$ python3 -q
>>> import numpy as np
>>> np.set_printoptions(suppress=True, linewidth=140)
>>> def rnd(a):
...     return np.round(a, 1) + 0
... 
>>> M2 = np.array([[1, 2, 0, 2],
...     [0, 2, 3, 0],
...     [0, 1, 1, 3],
...     [2, 0, 1, 0],
...     [3, 0, 3, 1],
...     [2, 3, 2, 2]])
>>> W2 = np.array([[6, 0, 3, -3, -5, 2],
...     [-7, -1, -8, -3, 4, -5],
...     [-3, 5, -7, -1, 5, 8],
...     [3, -8, -7, 4, -8, 7]])
>>> E = M2 @ W2
>>> E
array([[ -2, -18, -27,  -1, -13,   6],
       [-23,  13, -37,  -9,  23,  14],
       [ -1, -20, -36,   8, -15,  24],
       [  9,   5,  -1,  -7,  -5,  12],
       [ 12,   7, -19,  -8,  -8,  37],
       [ -9,  -9, -46,  -9,  -4,  19]])
>>> cov = E.T @ E
>>> rnd(np.linalg.eigvalsh(cov)[::-1])
array([8183.9, 2101.6, 1377.2,  147.3,    0. ,    0. ])
>>> np.trace(cov), (E ** 2).sum()
(np.int64(11810), np.int64(11810))
>>> np.diag(cov)
array([ 840, 1048, 5872,  340, 1028, 2682])
>>> np.allclose(E @ E.T, E.T @ E)
False
>>> np.allclose(E, E.T)
False
>>> (E - E.T) / 2
array([[  0. ,   2.5, -13. ,  -5. , -12.5,   7.5],
       [ -2.5,   0. ,  -8.5,  -7. ,   8. ,  11.5],
       [ 13. ,   8.5,   0. ,   4.5,   2. ,  35. ],
       [  5. ,   7. ,  -4.5,   0. ,   1.5,  10.5],
       [ 12.5,  -8. ,  -2. ,  -1.5,   0. ,  20.5],
       [ -7.5, -11.5, -35. , -10.5, -20.5,   0. ]])
>>> np.trace(E)
np.int64(-21)
>>> E @ E
array([[  226,   192,  1664,     5,   102, -1291],
       [ -147,  1313,   400,  -637,   958,   165],
       [  174,   197,  1236,  -259,    77, -1153],
       [ -363,  -255,  -842,   -81,    40,    59],
       [ -667,  -174, -1441,  -440,   246,    25],
       [  -29,   721,  1443,  -354,   601, -1179]])
>>> M = np.array([[1, 5, 9, 5, 7, 0, 5],
...     [5, 1, 5, 9, 5, 7, 0],
...     [9, 5, 1, 5, 9, 5, 7],
...     [5, 9, 5, 1, 5, 9, 5],
...     [7, 5, 9, 5, 1, 5, 9],
...     [0, 7, 5, 9, 5, 1, 5],
...     [5, 0, 7, 5, 9, 5, 1]])
>>> [round(float(np.linalg.det(M[:i, :i])), 2) + 0 for i in range(1, 8)]
[1.0, -24.0, 320.0, 0.0, -11520.0, 360576.0, 485888.0]
>>> rnd(np.linalg.eigvalsh(M).min())
np.float64(-10.7)
>>> np.all(np.linalg.eigvalsh(M) > 0)
np.False_
